>>> import numpy as np
>>> np.set_printoptions(precision=2, suppress=True, linewidth=200)
>>> def rd(a):
...     return np.round(a, 2) + 0
... 
>>> X = np.array([[61, 41, 70, 24, 12],
...     [41, 37, 38, 24, 12],
...     [70, 38, 89, 20, 10],
...     [24, 24, 20, 16, 8],
...     [12, 12, 10, 8, 4]])
>>> print(X)
[[61 41 70 24 12]
 [41 37 38 24 12]
 [70 38 89 20 10]
 [24 24 20 16  8]
 [12 12 10  8  4]]
>>> # symmetric
>>> t3 = np.stack([X, 3 * X, X[::-1]])
>>> print(rd(np.linalg.det(t3)))
[0. 0. 0.]
>>> print(np.linalg.matrix_rank(t3.reshape(3, -1)))
2
>>> print(t3.sum(axis=0))
[[256 176 290 104  52]
 [188 172 172 112  56]
 [350 190 445 100  50]
 [137 133 118  88  44]
 [109  89 110  56  28]]
>>> print(np.einsum("ij,ji->", X, X))
33341
>>> print(rd(np.linalg.eigvals(X)))
[180.69   0.    26.31   0.     0.  ]
>>> print(np.kron(np.eye(2, dtype=int), X))
[[61 41 70 24 12  0  0  0  0  0]
 [41 37 38 24 12  0  0  0  0  0]
 [70 38 89 20 10  0  0  0  0  0]
 [24 24 20 16  8  0  0  0  0  0]
 [12 12 10  8  4  0  0  0  0  0]
 [ 0  0  0  0  0 61 41 70 24 12]
 [ 0  0  0  0  0 41 37 38 24 12]
 [ 0  0  0  0  0 70 38 89 20 10]
 [ 0  0  0  0  0 24 24 20 16  8]
 [ 0  0  0  0  0 12 12 10  8  4]]
>>> print(rd(np.linalg.eigvals(X).sum().real))
207.0
>>> assert X == X.T
Traceback (most recent call last):
  File "<python-input-14>", line 1, in <module>
    assert X == X.T
           ^^^^^^^^
ValueError: The truth value of an array with more than one element is ambiguous. Use a.any() or a.all()
>>> print((X + X.T) / 2)
[[61. 41. 70. 24. 12.]
 [41. 37. 38. 24. 12.]
 [70. 38. 89. 20. 10.]
 [24. 24. 20. 16.  8.]
 [12. 12. 10.  8.  4.]]
>>> print(np.allclose(X @ X.T, X.T @ X))
True
>>> print(X @ X)
[[11022  7398 12658  4328  2164]
 [ 7398  5214  8258  3112  1556]
 [12658  8258 14765  4772  2386]
 [ 4328  3112  4772  1872   936]
 [ 2164  1556  2386   936   468]]
>>> print(rd(np.abs(np.linalg.eigvals(X)).max()))
180.69
>>> w, vecs = np.linalg.eigh(X)
>>> print(rd(np.abs(vecs[:, -1])))
[0.58 0.39 0.67 0.23 0.11]
>>> print(rd(np.linalg.eigvalsh(X @ X)))
[    0.       0.       0.     692.23 32648.77]
>>> print(rd(w.sum()), np.trace(X))
207.0 207
>>> print(np.abs(vecs[:, -1]).round(6).argmax())
2
>>> print(rd(vecs.T @ vecs))
[[1. 0. 0. 0. 0.]
 [0. 1. 0. 0. 0.]
 [0. 0. 1. 0. 0.]
 [0. 0. 0. 1. 0.]
 [0. 0. 0. 0. 1.]]
>>> print(rd(vecs @ np.diag(w) @ vecs.T))
[[61. 41. 70. 24. 12.]
 [41. 37. 38. 24. 12.]
 [70. 38. 89. 20. 10.]
 [24. 24. 20. 16.  8.]
 [12. 12. 10.  8.  4.]]
>>> print((w > 1e-8).sum(), (w < -1e-8).sum())
2 0
>>> print(rd(vecs.T @ X @ vecs))
[[  0.     0.     0.     0.     0.  ]
 [  0.     0.     0.     0.     0.  ]
 [  0.     0.     0.     0.     0.  ]
 [  0.     0.     0.    26.31   0.  ]
 [  0.     0.     0.     0.   180.69]]
>>> print(rd(np.linalg.svd(X, compute_uv=False)))
[180.69  26.31   0.     0.     0.  ]
>>> print(rd(np.linalg.norm(X, "nuc")))
207.0
>>> print(X[3] @ X[0])
4328
>>> print(rd(np.linalg.norm(X) ** 2 / np.linalg.norm(X, 2) ** 2))
1.02
>>> print(rd(np.linalg.norm(X[3] - X[0])))
65.1
>>> print(rd(np.linalg.norm(X, 2)))
180.69
>>> F = np.loadtxt("out11.csv", delimiter=",")
>>> print(rd(F))
[[ 0.64  2.34  1.43 -0.04 -1.03]
 [-0.53  0.79  0.02  2.48  1.39]
 [-1.81 -1.02  2.06  0.27 -0.61]
 [ 1.92 -0.92  1.63 -0.06  1.35]
 [ 1.17 -0.99 -0.26  1.66 -1.96]]
>>> x = np.array([3, -3, 1, -2, 3])
>>> print(np.sign((X @ x).round(6)))
[1 1 1 1 1]
>>> print((X @ x).argmax())
2
>>> print(np.einsum("ij,j->i", X, x))
[118  38 175  12   6]
>>> print(X * x)
[[ 183 -123   70  -48   36]
 [ 123 -111   38  -48   36]
 [ 210 -114   89  -40   30]
 [  72  -72   20  -32   24]
 [  36  -36   10  -16   12]]
>>> print(X @ np.ones(5))
[208. 152. 227.  92.  46.]
